% ipython --no-banner

In [1]: import numpy as np

In [2]: np.set_printoptions(precision=2, suppress=True, linewidth=100)

In [3]: X = np.array([[2, 0, 0, 0, 0, 0],
   ...:     [2, 2, 0, 0, 0, 0],
   ...:     [0, 1, 0, 0, 0, 0],
   ...:     [0, 0, 2, 0, 0, 0],
   ...:     [0, 0, 2, 2, 0, 0],
   ...:     [0, 0, 0, 1, 0, 0],
   ...:     [0, 0, 0, 0, 2, 0],
   ...:     [0, 0, 0, 0, 2, 2],
   ...:     [0, 0, 0, 0, 0, 1]])

In [4]: W = np.array([[1, 1, -2, 1],
   ...:     [3, 0, 0, -1],
   ...:     [0, -2, 0, -2],
   ...:     [-1, -2, 2, -3],
   ...:     [1, -3, 0, 2],
   ...:     [-1, 2, -1, -2]])

In [5]: coef = np.array([2, 2, 0, 2])

In [6]: act = np.maximum(X @ W + coef, 0)

In [7]: act
Out[7]: 
array([[ 4,  4,  0,  4],
       [10,  4,  0,  2],
       [ 5,  2,  0,  1],
       [ 2,  0,  0,  0],
       [ 0,  0,  4,  0],
       [ 1,  0,  2,  0],
       [ 4,  0,  0,  6],
       [ 2,  0,  0,  2],
       [ 1,  4,  0,  0]])

In [8]: (act > 0).mean(axis=0)
Out[8]: array([0.89, 0.44, 0.22, 0.56])

In [9]: W2 = np.array([[4, 3], [-5, -8], [-9, 0], [9, 6]])

In [10]: act @ W2
Out[10]: 
array([[ 32,   4],
       [ 38,  10],
       [ 19,   5],
       [  8,   6],
       [-36,   0],
       [-14,   3],
       [ 70,  48],
       [ 26,  18],
       [-16, -29]])

In [11]: W @ W2
Out[11]: 
array([[ 26,   1],
       [  3,   3],
       [ -8,   4],
       [-39,  -5],
       [ 37,  39],
       [-23, -31]])

In [12]: x0 = np.array([5, 1, 3, 0, 5, 4])

In [13]: rhs = X @ x0

In [14]: np.round(np.linalg.pinv(X) @ X, 2) + 0
Out[14]: 
array([[1., 0., 0., 0., 0., 0.],
       [0., 1., 0., 0., 0., 0.],
       [0., 0., 1., 0., 0., 0.],
       [0., 0., 0., 1., 0., 0.],
       [0., 0., 0., 0., 1., 0.],
       [0., 0., 0., 0., 0., 1.]])

In [15]: rhs
Out[15]: array([10, 12,  1,  6,  6,  0, 10, 18,  4])

In [16]: rng = np.random.default_rng(78)

In [17]: rhs = rhs + 0.3 * rng.normal(size=9)

In [18]: rhs
Out[18]: array([ 9.8 , 12.12,  0.89,  5.67,  6.21, -0.1 , 10.01, 18.22,  4.76])

In [19]: coef, *_ = np.linalg.lstsq(X, rhs)

In [20]: print(coef.round())
[5. 1. 3. 0. 5. 4.]

In [21]: round(np.linalg.norm(rhs - X @ coef), 2)
Out[21]: np.float64(0.66)

In [22]: coef
Out[22]: array([4.94, 1.07, 2.9 , 0.15, 4.9 , 4.32])

In [23]: mat = np.loadtxt("run0.csv", delimiter=",")

In [24]: mat
Out[24]: 
array([[0., 9., 5.],
       [0., 0., 1.],
       [0., 0., 0.]])

In [25]: print(np.sort(np.linalg.eigvals(mat)))
[0. 0. 0.]

In [26]: np.linalg.matrix_rank(mat - mat[0, 0] * np.eye(3))
Out[26]: np.int64(2)

In [27]: np.prod(np.diag(mat)), np.round(np.linalg.det(mat), 2)
Out[27]: (np.float64(0.0), np.float64(0.0))

In [28]: mat @ mat
Out[28]: 
array([[0., 0., 9.],
       [0., 0., 0.],
       [0., 0., 0.]])

In [29]: [int(np.linalg.matrix_rank(np.linalg.matrix_power(mat, p))) for p in range(1, 4)]
Out[29]: [2, 1, 0]

In [30]: np.linalg.cond(mat) > 100
Out[30]: np.True_

In [31]: round(np.linalg.norm(mat, 2) / np.linalg.norm(mat), 2)
Out[31]: np.float64(1.0)

In [32]: [round(float(x), 2) for x in np.linalg.svd(mat, compute_uv=False)[:3]]
Out[32]: [10.31, 0.87, 0.0]

In [33]: np.argsort(-np.linalg.norm(mat, axis=0).round(6), kind="stable")[:3]
Out[33]: array([1, 2, 0])

In [34]: m1 = -2 * np.eye(3) + np.ones((3, 3))

In [35]: m1
Out[35]: 
array([[-1.,  1.,  1.],
       [ 1., -1.,  1.],
       [ 1.,  1., -1.]])

In [36]: np.all(np.linalg.eigvalsh(m1) > 0)
Out[36]: np.False_

In [37]: P = np.triu(np.array([[1, -2, 0], [0, -2, -1], [-1, 2, 1]]), 1) + np.eye(3)

In [38]: B = P @ m1 @ np.linalg.inv(P)

In [39]: print(B)
[[-3. -3. -4.]
 [ 0. -2.  0.]
 [ 1.  3.  2.]]

In [40]: print(np.linalg.matrix_rank(B))
3

In [41]: np.round(np.linalg.det(B), 2)
Out[41]: np.float64(4.0)

In [42]: P @ m1 - m1 @ P
Out[42]: 
array([[-2.,  0., -1.],
       [-1.,  1.,  0.],
       [ 0.,  2.,  1.]])

In [43]: np.poly(B)
Out[43]: array([ 1.,  3.,  0., -4.])

In [44]: vals, evecs = np.linalg.eig(B)

In [45]: print(np.sort(np.linalg.eigvals(B.T)))
[-2. -2.  1.]

In [46]: print(np.sort(np.linalg.eigvals(np.linalg.inv(B))))
[-0.5 -0.5  1. ]

In [47]: print(vals)
[-2.  1. -2.]

In [48]: arr = np.load("test19.npy")

In [49]: arr
Out[49]: 
array([[-1.29,  1.34,  1.36],
       [ 1.49, -1.69, -1.31],
       [ 1.99,  0.34,  2.68],
       [ 2.87, -0.45,  2.02],
       [-0.07, -0.15, -0.03],
       [-1.33, -1.21, -3.3 ],
       [ 0.76,  0.07,  1.52],
       [ 1.42, -1.53, -1.64],
       [ 0.31, -1.91, -2.71],
       [-1.75,  0.51, -0.57],
       [ 0.1 , -0.05, -0.09],
       [ 0.54, -1.92, -2.73],
       [ 0.89,  0.28,  1.43],
       [-0.06,  0.03, -0.05],
       [-2.42,  1.33,  0.07],
       [ 1.89,  0.45,  2.66],
       [ 0.82, -0.81, -0.71],
       [ 2.01,  0.46,  2.73],
       [ 3.27, -1.31,  1.16],
       [-0.63, -1.95, -3.97],
       [-0.1 ,  0.  ,  0.05],
       [-0.03, -0.06,  0.01]])

In [50]: C2 = arr.T @ arr

In [51]: np.diag(C2)
Out[51]: array([49.95, 24.84, 80.04])

In [52]: print(np.linalg.matrix_rank(C2))
3

In [53]: np.round(np.trace(C2), 2), round((arr ** 2).sum(), 2)
Out[53]: (np.float64(154.83), np.float64(154.83))

In [54]: np.linalg.eigvalsh(C2)[::-1]
Out[54]: array([101.57,  53.04,   0.22])

In [55]: r0 = np.array([4, -1])

In [56]: np.polyval(r0, arr[21])
Out[56]: array([-1.12, -1.24, -0.96])

In [57]: np.convolve(arr[21], r0)
Out[57]: array([-0.12, -0.21,  0.1 , -0.01])

In [58]: P = np.triu(np.array([[-1, -1, -1], [-2, 0, -2], [-1, 0, -2]]), 1) + np.eye(3)

In [59]: B = P @ mat @ np.linalg.inv(P)

In [60]: P @ mat - mat @ P
Out[60]: 
array([[ 0.,  0., 17.],
       [ 0.,  0.,  0.],
       [ 0.,  0.,  0.]])

In [61]: print(np.trace(B), np.trace(mat))
0.0 0.0

In [62]: print(np.poly(B))
[1. 0. 0. 0.]

In [63]: round(np.linalg.det(B), 2)
Out[63]: np.float64(0.0)

In [64]: data = np.loadtxt("x.csv", delimiter=",")

In [65]: data
Out[65]: 
array([[ 0.,  0.,  0.,  0.],
       [ 4.,  2.,  6.,  4.],
       [-2., -1., -3., -2.]])

In [66]: np.linalg.matrix_rank(data, rtol=0.1)
Out[66]: np.int64(1)

In [67]: round(np.linalg.norm(data, 2) / np.linalg.norm(data), 2)
Out[67]: np.float64(1.0)

In [68]: np.argsort(-np.linalg.norm(data, axis=0).round(6), kind="stable")[:3]
Out[68]: array([2, 0, 3])

In [69]: B = data + rng.integers(-2, 3, (3, 1)) @ rng.integers(-2, 3, (1, 4))

In [70]: B
Out[70]: 
array([[ 0.,  0.,  0.,  0.],
       [ 6.,  4.,  5.,  6.],
       [-2., -1., -3., -2.]])

In [71]: np.linalg.matrix_rank(B - data, tol=1e-8)
Out[71]: np.int64(1)

In [72]: np.linalg.svd(B - data, compute_uv=False)
Out[72]: array([3.61, 0.  , 0.  ])

In [73]: print(round(np.trace(np.linalg.pinv(data) @ data), 2))
1.0

In [74]: x0 = np.array([3, -2, -3, 1])

In [75]: h = np.maximum(data @ x0, 0)

In [76]: h
Out[76]: array([0., 0., 3.])

In [77]: np.flatnonzero(h > 1e-9)
Out[77]: array([2])

In [78]: K = np.load("sample0.npy")

In [79]: K
Out[79]: 
array([[-1.,  0.,  0.],
       [ 0.,  8.,  3.],
       [ 0.,  3.,  0.]])

In [80]: P = np.triu(np.array([[0, -3, -2], [0, 3, 2], [0, -3, -1]]), 1) + np.eye(3)

In [81]: B = P @ K @ np.linalg.inv(P)

In [82]: np.linalg.matrix_rank(B)
Out[82]: np.int64(3)

In [83]: B
Out[83]: 
array([[ -1., -33.,  55.],
       [  0.,  14., -25.],
       [  0.,   3.,  -6.]])

In [84]: round(float(np.linalg.det(B)), 2)
Out[84]: 9.0

In [85]: np.sort(np.linalg.eigvals(K).real)
Out[85]: array([-1., -1.,  9.])

In [86]: np.flatnonzero(np.linalg.matrix_power((K != 0) + (K.T != 0) + np.eye(3), 3)[1])
Out[86]: array([1, 2])

In [87]: print(np.round(np.linalg.det(K), 2))
9.0

In [88]: M = np.array([[-1.8, -0.1, -1.4],
    ...:     [-0.4, 1.4, 1.4],
    ...:     [1.1, -0.7, 0.2],
    ...:     [-1.3, 0.4, 0.0],
    ...:     [0.4, 0.8, 1.0],
    ...:     [0.2, 0.9, -0.4],
    ...:     [-1.3, 1.0, 0.2],
    ...:     [0.7, -3.0, 1.4],
    ...:     [-1.9, -0.8, -2.4],
    ...:     [0.1, -0.2, 1.2],
    ...:     [-1.1, -0.6, -0.4],
    ...:     [0.4, 0.1, -0.5],
    ...:     [0.7, 0.3, 2.0],
    ...:     [1.1, -0.9, 1.0],
    ...:     [-0.2, 1.1, 1.0],
    ...:     [0.3, 1.0, -0.1]])

In [89]: M[:, 0] = 4 * M[:, 2] + 0.05 * rng.normal(size=16)

In [90]: print(M)
[[-5.54 -0.1  -1.4 ]
 [ 5.68  1.4   1.4 ]
 [ 0.85 -0.7   0.2 ]
 [ 0.03  0.4   0.  ]
 [ 4.07  0.8   1.  ]
 [-1.58  0.9  -0.4 ]
 [ 0.83  1.    0.2 ]
 [ 5.62 -3.    1.4 ]
 [-9.56 -0.8  -2.4 ]
 [ 4.8  -0.2   1.2 ]
 [-1.53 -0.6  -0.4 ]
 [-2.    0.1  -0.5 ]
 [ 8.06  0.3   2.  ]
 [ 4.01 -0.9   1.  ]
 [ 3.97  1.1   1.  ]
 [-0.43  1.   -0.1 ]]

In [91]: Xs = M - M.mean(axis=0)

In [92]: left, s, Vt = np.linalg.svd(Xs, full_matrices=False)

In [93]: np.abs(Vt[0]).argmax()
Out[93]: np.int64(0)

In [94]: np.searchsorted(np.cumsum(s ** 2) / (s ** 2).sum(), 0.9) + 1
Out[94]: np.int64(1)

In [95]: np.round(Xs.mean(axis=0), 2) + 0
Out[95]: array([0., 0., 0.])

In [96]: np.round(np.abs(Vt[-1]), 2) + 0
Out[96]: array([0.24, 0.  , 0.97])

In [97]: (np.sign(left[:, 0]) == np.sign(left[0, 0])).astype(int)
Out[97]: array([1, 0, 1, 1, 0, 1, 1, 0, 1, 0, 1, 1, 0, 0, 0, 1])

In [98]: np.round((s ** 2).sum() ** 2 / (s ** 4).sum(), 2)
Out[98]: np.float64(1.11)

In [99]: np.round(s ** 2 / (s ** 2).sum(), 2) + 0
Out[99]: array([0.95, 0.05, 0.  ])

In [100]: left, s, Vt = np.linalg.svd(M)

In [101]: s
Out[101]: array([18.8 ,  4.26,  0.04])

In [102]: B = left[:, :2] @ np.diag(s[:2]) @ Vt[:2]

In [103]: np.round(np.abs(M - B).max(), 2)
Out[103]: np.float64(0.02)

In [104]: print(B)
[[-5.55 -0.1  -1.38]
 [ 5.68  1.4   1.42]
 [ 0.85 -0.7   0.21]
 [ 0.02  0.4   0.01]
 [ 4.07  0.8   1.02]
 [-1.58  0.9  -0.39]
 [ 0.83  1.    0.21]
 [ 5.62 -3.    1.4 ]
 [-9.57 -0.8  -2.39]
 [ 4.8  -0.2   1.2 ]
 [-1.53 -0.6  -0.38]
 [-2.    0.1  -0.5 ]
 [ 8.05  0.3   2.01]
 [ 4.01 -0.9   1.  ]
 [ 3.97  1.1   0.99]
 [-0.43  1.   -0.11]]

In [105]: round(np.linalg.norm(M - B, 2), 2), np.round(s[2], 2)
Out[105]: (np.float64(0.04), np.float64(0.04))

In [106]: print(np.linalg.matrix_rank(M, rtol=0.05))
2

In [107]: F = np.load("arr.npy")

In [108]: F
Out[108]: 
array([[-3.,  1.,  0.],
       [ 0., -3.,  1.],
       [ 0.,  0., -3.]])

In [109]: B = np.linalg.inv(F)

In [110]: np.linalg.det(F) * B
Out[110]: 
array([[9., 3., 1.],
       [0., 9., 3.],
       [0., 0., 9.]])

In [111]: np.round(np.linalg.slogdet(F)[0], 2)
Out[111]: np.float64(-1.0)

In [112]: B
Out[112]: 
array([[-0.33, -0.11, -0.04],
       [-0.  , -0.33, -0.11],
       [-0.  , -0.  , -0.33]])

In [113]: print(np.round(np.linalg.det(F) * np.linalg.det(B), 2))
1.0

In [114]: F @ B
Out[114]: 
array([[1., 0., 0.],
       [0., 1., 0.],
       [0., 0., 1.]])

In [115]: x0 = np.array([-9, 4, 0])

In [116]: rhs = B @ x0

In [117]: rhs
Out[117]: array([ 2.56, -1.33,  0.  ])

In [118]: np.round(np.linalg.solve(B.T, B[0]), 2) + 0
Out[118]: array([1., 0., 0.])

In [119]: np.linalg.solve(B, rhs + B[:, 1])
Out[119]: array([-9.,  5., -0.])

In [120]: print(np.linalg.solve(B, rhs))
[-9.  4. -0.]

In [121]: np.linalg.solve(B, B[:, 0])
Out[121]: array([ 1., -0., -0.])

In [122]: print(np.linalg.solve(B, 3 * rhs))
[-27.  12.  -0.]
